In [1]: import numpy as np

In [2]: from numpy import linalg as LA

In [3]: np.set_printoptions(precision=3, suppress=True, linewidth=100, floatmode="fixed")

In [4]: rd = lambda a: np.round(a, 3) + 0

In [5]: J = np.array([[0.0, 9.0, 1.0, 2.0, 0.0, 0.0, 0.0],
   ...:     [5.0, 7.0, 1.0, 6.0, 0.0, 0.0, 0.0],
   ...:     [0.0, 4.0, 2.0, 0.0, 0.0, 0.0, 0.0],
   ...:     [3.0, 0.0, 8.0, 4.0, 0.0, 0.0, 0.0],
   ...:     [0.0, 0.0, 0.0, 0.0, 3.0, 0.0, 1.0],
   ...:     [0.0, 0.0, 0.0, 0.0, 1.0, 3.0, 3.0],
   ...:     [0.0, 0.0, 0.0, 0.0, 2.0, 1.0, 1.0]])

In [6]: print(J)
[[0.000 9.000 1.000 2.000 0.000 0.000 0.000]
 [5.000 7.000 1.000 6.000 0.000 0.000 0.000]
 [0.000 4.000 2.000 0.000 0.000 0.000 0.000]
 [3.000 0.000 8.000 4.000 0.000 0.000 0.000]
 [0.000 0.000 0.000 0.000 3.000 0.000 1.000]
 [0.000 0.000 0.000 0.000 1.000 3.000 3.000]
 [0.000 0.000 0.000 0.000 2.000 1.000 1.000]]

In [7]: w1 = np.array([[4, 0], [-7, 3], [8, -3], [1, -6], [8, 0], [8, 4], [-9, 4]])

In [8]: b = np.array([-1, -2])

In [9]: H = np.maximum(J @ w1 + b, 0)

In [10]: print(LA.matrix_rank(H))
2

In [11]: print(rd((H > 0).mean(axis=0)))
[0.571 0.714]

In [12]: basis = np.array([[2, 3], [2, 3]])

In [13]: print((H @ basis).round(6).argmax(axis=1))
[1 0 1 1 1 1 1]

In [14]: print(H @ basis)
[[ 20.000  30.000]
 [  0.000   0.000]
 [  8.000  12.000]
 [158.000 237.000]
 [ 32.000  48.000]
 [ 52.000  78.000]
 [ 40.000  60.000]]

In [15]: print(w1 @ basis)
[[  8  12]
 [ -8 -12]
 [ 10  15]
 [-10 -15]
 [ 16  24]
 [ 24  36]
 [-10 -15]]

In [16]: print(rd(np.sort(LA.eigvals(J).real)))
[-2.423 -0.388  0.727  0.727  2.813  4.576 13.969]

In [17]: print(J @ J)
[[51.000 67.000 27.000 62.000  0.000  0.000  0.000]
 [53.000 98.000 62.000 76.000  0.000  0.000  0.000]
 [20.000 36.000  8.000 24.000  0.000  0.000  0.000]
 [12.000 59.000 51.000 22.000  0.000  0.000  0.000]
 [ 0.000  0.000  0.000  0.000 11.000  1.000  4.000]
 [ 0.000  0.000  0.000  0.000 12.000 12.000 13.000]
 [ 0.000  0.000  0.000  0.000  9.000  4.000  6.000]]

In [18]: print(np.flatnonzero(LA.matrix_power((J != 0) + (J.T != 0) + np.eye(7), 7)[4]))
[4 5 6]

In [19]: print((J != 0).astype(int))
[[0 1 1 1 0 0 0]
 [1 1 1 1 0 0 0]
 [0 1 1 0 0 0 0]
 [1 0 1 1 0 0 0]
 [0 0 0 0 1 0 1]
 [0 0 0 0 1 1 1]
 [0 0 0 0 1 1 1]]

In [20]: print((LA.matrix_power((J != 0) + (J.T != 0) + np.eye(7), 7) > 0).astype(int))
[[1 1 1 1 0 0 0]
 [1 1 1 1 0 0 0]
 [1 1 1 1 0 0 0]
 [1 1 1 1 0 0 0]
 [0 0 0 0 1 1 1]
 [0 0 0 0 1 1 1]
 [0 0 0 0 1 1 1]]

In [21]: A = np.loadtxt("arr.csv", delimiter=",")

In [22]: print(A)
[[-0.100  0.700 -3.643  1.200 -0.400  0.400 -0.700 -0.900]
 [ 0.700 -1.400  3.351 -1.100 -0.500 -0.500 -1.900  0.200]
 [-0.500  1.400 -0.920  0.300  0.100 -1.200  0.800  1.400]
 [ 2.300 -1.500  0.843 -0.300 -0.100 -0.800 -0.100 -0.700]
 [ 0.400  0.800  4.040 -1.400 -0.100 -2.100  1.100 -0.500]
 [-1.300 -1.300  2.383 -0.800 -1.900  0.400 -0.200  0.900]
 [ 0.500  0.600 -2.332  0.800  0.900 -0.100  0.500  0.500]
 [ 0.100  0.500 -1.160  0.400  0.200  1.300  0.200 -0.500]
 [-0.400 -0.300 -3.478  1.100  0.900  1.100  1.500  0.400]
 [ 1.700 -0.100  0.918 -0.300 -0.100 -0.700  0.800  1.000]
 [-0.700 -2.500 -3.639  1.200  0.700  0.000 -1.400 -0.600]
 [ 1.600  0.200 -2.035  0.700  0.800  1.500 -0.500  0.400]
 [ 1.300 -1.000 -1.872  0.600 -1.500 -1.300 -1.300  0.900]
 [-0.400  1.500 -2.927  1.000  1.200 -1.000 -0.200 -1.200]
 [ 1.800  0.500  3.682 -1.200 -0.300  1.200 -0.200  0.800]
 [ 2.200 -0.400  0.206 -0.100  0.200  2.000 -0.100 -0.500]
 [ 2.100 -0.400 -3.068  1.000  1.100  1.300  0.700 -0.100]
 [-1.600 -0.200 -5.766  1.900 -0.700  0.400  0.800  1.200]
 [-1.700  0.400 -3.454  1.200 -1.300  0.500 -0.700  1.000]
 [-0.800 -1.100  2.259 -0.800  1.000 -0.400  0.400  0.900]
 [-2.400 -0.100  1.797 -0.600 -1.100  0.400 -1.200  0.000]
 [ 0.700  1.500 -0.755  0.300 -0.500  0.000  0.400 -0.300]
 [ 0.300  0.100  1.292 -0.400  1.100 -0.400 -1.700 -0.400]]

In [23]: dist = LA.norm(A[:, None] - A[None], axis=-1)

In [24]: print(rd(dist[:5, :5]))
[[0.000 7.920 4.385 5.908 8.706]
 [7.920 0.000 6.250 3.715 4.208]
 [4.385 6.250 0.000 5.014 5.763]
 [5.908 3.715 5.014 0.000 4.848]
 [8.706 4.208 5.763 4.848 0.000]]

In [25]: print(dist.shape)
(23, 23)

In [26]: print((dist + 1e9 * np.eye(23)).round(6).argmin(axis=1))
[13 22 21  9 19 20 11 21  6  3  0 16  6  0  1  7 11 18  0  5  5  7 19]

In [27]: print(dist.mean(axis=1).argmax())
17

In [28]: print(dist[1].round(6).argsort(kind="stable")[:4])
[ 1 22 14  5]

In [29]: print(np.unravel_index(dist.round(6).argmax(), dist.shape))
(np.int64(4), np.int64(17))

In [30]: mat = np.array([[2, -1, 0, -2, -1, 1, 1, 0],
    ...:     [-2, 2, 2, -2, 1, -2, 2, 1],
    ...:     [2, -2, 1, -1, 1, 1, 1, 2],
    ...:     [1, 0, 2, -2, 1, 2, 0, -2],
    ...:     [1, 1, -2, -1, 1, 0, 2, 0],
    ...:     [2, 1, 1, 2, 2, 2, 1, 0],
    ...:     [-6, 7, 8, -10, 3, -7, 9, 4]])

In [31]: Uu, sigma, Vt = LA.svd(mat)

In [32]: V = Vt[:(sigma > 1e-8).sum()]

In [33]: rng = np.random.default_rng(37847)

In [34]: vec = mat[6] + 4 * mat[5] + rng.integers(2) * np.eye(8)[6]

In [35]: print(vec)
[ 2.000 11.000 12.000 -2.000 11.000  1.000 14.000  4.000]

In [36]: print(np.allclose(V.T @ V @ vec, vec))
False

In [37]: print(LA.matrix_rank(np.vstack([mat, vec])))
7

In [38]: print(rd(np.diag(V.T @ V)))
[0.630 0.715 0.973 0.919 0.974 0.455 0.598 0.735]

In [39]: def softmax(z):
    ...:     e = np.exp(z - z.max(axis=-1, keepdims=True))
    ...:     return e / e.sum(axis=-1, keepdims=True)
    ...: 

In [40]: print(rd(softmax(10 * mat[6])))
[0.000 0.000 0.000 0.000 0.000 0.000 1.000 0.000]

In [41]: scores = mat @ mat.T / np.sqrt(8)

In [42]: print(softmax(scores).round(6).argmax(axis=1))
[0 6 2 3 6 5 6]

In [43]: out = mat + rng.integers(-2, 3, (7, 6)) @ rng.integers(-2, 3, (6, 8))

In [44]: print(out)
[[ -6  -8  -1 -13   1   5   0   6]
 [ -1   1   8  -4  -6  12  -4  -3]
 [  5   5   0   0  -1  -5   0  -6]
 [  1   1   4  -3  -1  -4   0  -2]
 [ -1   2   1  -4   2  -2   5  -7]
 [ -6   4  -4   3  12  -2  12  -8]
 [ -8  -1  17 -14   3  -7  12   8]]

In [45]: print(out - mat)
[[ -8  -7  -1 -11   2   4  -1   6]
 [  1  -1   6  -2  -7  14  -6  -4]
 [  3   7  -1   1  -2  -6  -1  -8]
 [  0   1   2  -1  -2  -6   0   0]
 [ -2   1   3  -3   1  -2   3  -7]
 [ -8   3  -5   1  10  -4  11  -8]
 [ -2  -8   9  -4   0   0   3   4]]

In [46]: print(LA.matrix_rank(out - mat, tol=1e-8))
6

In [47]: print(LA.lstsq(mat[:-1].T, mat[-1])[2])
6

In [48]: print(np.abs(np.diag(LA.qr(mat)[1])) > 1e-9)
[ True  True  True  True  True  True False]

In [49]: arr = np.load("layer16.npy")

In [50]: print(arr)
[[ 4  5  6  7  8  9 10 11 12 13]
 [14 15 16 17 18 19 20 21 22 23]
 [24 25 26 27 28 29 30 31 32 33]
 [34 35 36 37 38 39 40 41 42 43]
 [44 45 46 47 48 49 50 51 52 53]
 [54 55 56 57 58 59 60 61 62 63]
 [64 65 66 67 68 69 70 71 72 73]
 [74 75 76 77 78 79 80 81 82 83]]

In [51]: # looks like rank 2

In [52]: Uu, sigma, Vt = LA.svd(arr)

In [53]: print(rd(sigma))
[440.337  11.957   0.000   0.000   0.000   0.000   0.000   0.000]

In [54]: out = Uu[:, :2] @ np.diag(sigma[:2]) @ Vt[:2]

In [55]: print(rd(np.abs(arr - out).max()))
0.0

In [56]: print(rd(out))
[[ 4.000  5.000  6.000  7.000  8.000  9.000 10.000 11.000 12.000 13.000]
 [14.000 15.000 16.000 17.000 18.000 19.000 20.000 21.000 22.000 23.000]
 [24.000 25.000 26.000 27.000 28.000 29.000 30.000 31.000 32.000 33.000]
 [34.000 35.000 36.000 37.000 38.000 39.000 40.000 41.000 42.000 43.000]
 [44.000 45.000 46.000 47.000 48.000 49.000 50.000 51.000 52.000 53.000]
 [54.000 55.000 56.000 57.000 58.000 59.000 60.000 61.000 62.000 63.000]
 [64.000 65.000 66.000 67.000 68.000 69.000 70.000 71.000 72.000 73.000]
 [74.000 75.000 76.000 77.000 78.000 79.000 80.000 81.000 82.000 83.000]]

In [57]: t3 = np.stack([arr, 2 * arr, arr[::-1]])

In [58]: print(rd(LA.norm(t3, axis=(1, 2))))
[440.500 880.999 440.500]

In [59]: print(t3.sum(axis=0))
[[ 86  90  94  98 102 106 110 114 118 122]
 [106 110 114 118 122 126 130 134 138 142]
 [126 130 134 138 142 146 150 154 158 162]
 [146 150 154 158 162 166 170 174 178 182]
 [166 170 174 178 182 186 190 194 198 202]
 [186 190 194 198 202 206 210 214 218 222]
 [206 210 214 218 222 226 230 234 238 242]
 [226 230 234 238 242 246 250 254 258 262]]

In [60]: print(LA.matrix_rank(t3.reshape(3, -1)))
2

In [61]: t = rng.uniform(0, 2 * np.pi, 25)

In [62]: q, _ = LA.qr(np.array([[-1.1, -0.3],
    ...:     [2.0, -0.2],
    ...:     [0.5, -1.8],
    ...:     [1.6, -0.9],
    ...:     [0.6, -0.1],
    ...:     [-0.7, -1.1],
    ...:     [0.5, 1.5]]))

In [63]: F = 5 * np.c_[np.cos(t), np.sin(t)] @ q.T

In [64]: print(rd(F))
[[ 0.530  0.383  3.257  1.643  0.187  1.979 -2.704]
 [ 1.219 -0.910  2.838  0.568 -0.203  2.368 -2.943]
 [-1.499  1.517 -2.458  0.014  0.390 -2.428  2.892]
 [ 1.859 -2.475  1.508 -1.081 -0.694  2.288 -2.502]
 [ 1.819 -3.311 -0.838 -2.653 -0.994  1.152 -0.819]
 [ 1.546 -3.181 -1.666 -2.913 -0.974  0.531 -0.024]
 [-1.074  0.620 -2.976 -0.828  0.114 -2.310  2.928]
 [ 1.468 -1.446  2.509  0.057 -0.368  2.426 -2.904]
 [ 0.023  1.217  3.260  2.224  0.433  1.550 -2.314]
 [-0.119  1.436  3.222  2.360  0.496  1.411 -2.176]
 [ 1.774 -2.213  1.825 -0.765 -0.610  2.365 -2.660]
 [ 1.874 -2.525  1.440 -1.144 -0.710  2.269 -2.466]
 [-1.036  2.677  2.532  2.929  0.846  0.309 -0.981]
 [ 1.884 -2.560  1.391 -1.189 -0.721  2.254 -2.439]
 [-1.106  0.683 -2.948 -0.772  0.134 -2.324  2.933]
 [-0.137  1.463  3.216  2.376  0.504  1.393 -2.158]
 [ 1.970 -3.015  0.577 -1.849 -0.874  1.945 -1.933]
 [ 1.592 -3.214 -1.555 -2.889 -0.981  0.623 -0.138]
 [ 1.711 -3.283 -1.223 -2.796 -0.994  0.880 -0.465]
 [-0.001 -1.251 -3.255 -2.245 -0.443 -1.530  2.294]
 [ 1.833 -3.311 -0.776 -2.627 -0.992  1.193 -0.873]
 [ 1.718 -3.286 -1.202 -2.790 -0.994  0.896 -0.484]
 [ 0.404  0.598  3.279  1.802  0.251  1.883 -2.622]
 [ 1.006 -2.641 -2.569 -2.920 -0.836 -0.352  1.030]
 [ 1.598 -1.752  2.272 -0.255 -0.464  2.425 -2.838]]

In [65]: z = F[:, 1] > np.median(F[:, 1])

In [66]: u = F[z].mean(axis=0) - F[~z].mean(axis=0)

In [67]: print((((F - F.mean(axis=0)) @ u > 0) == z).mean())
0.92

In [68]: print(np.argsort(-np.abs(u).round(6), kind="stable"))
[1 3 0 2 4 5 6]

In [69]: print(((F - F.mean(axis=0)) @ u > 0).astype(int))
[1 1 1 0 0 0 1 0 1 1 0 0 1 0 1 1 0 0 0 0 0 0 1 0 0]

In [70]: print(rd(u))
[-1.817  3.411  1.102  2.834  1.029 -1.027  0.631]
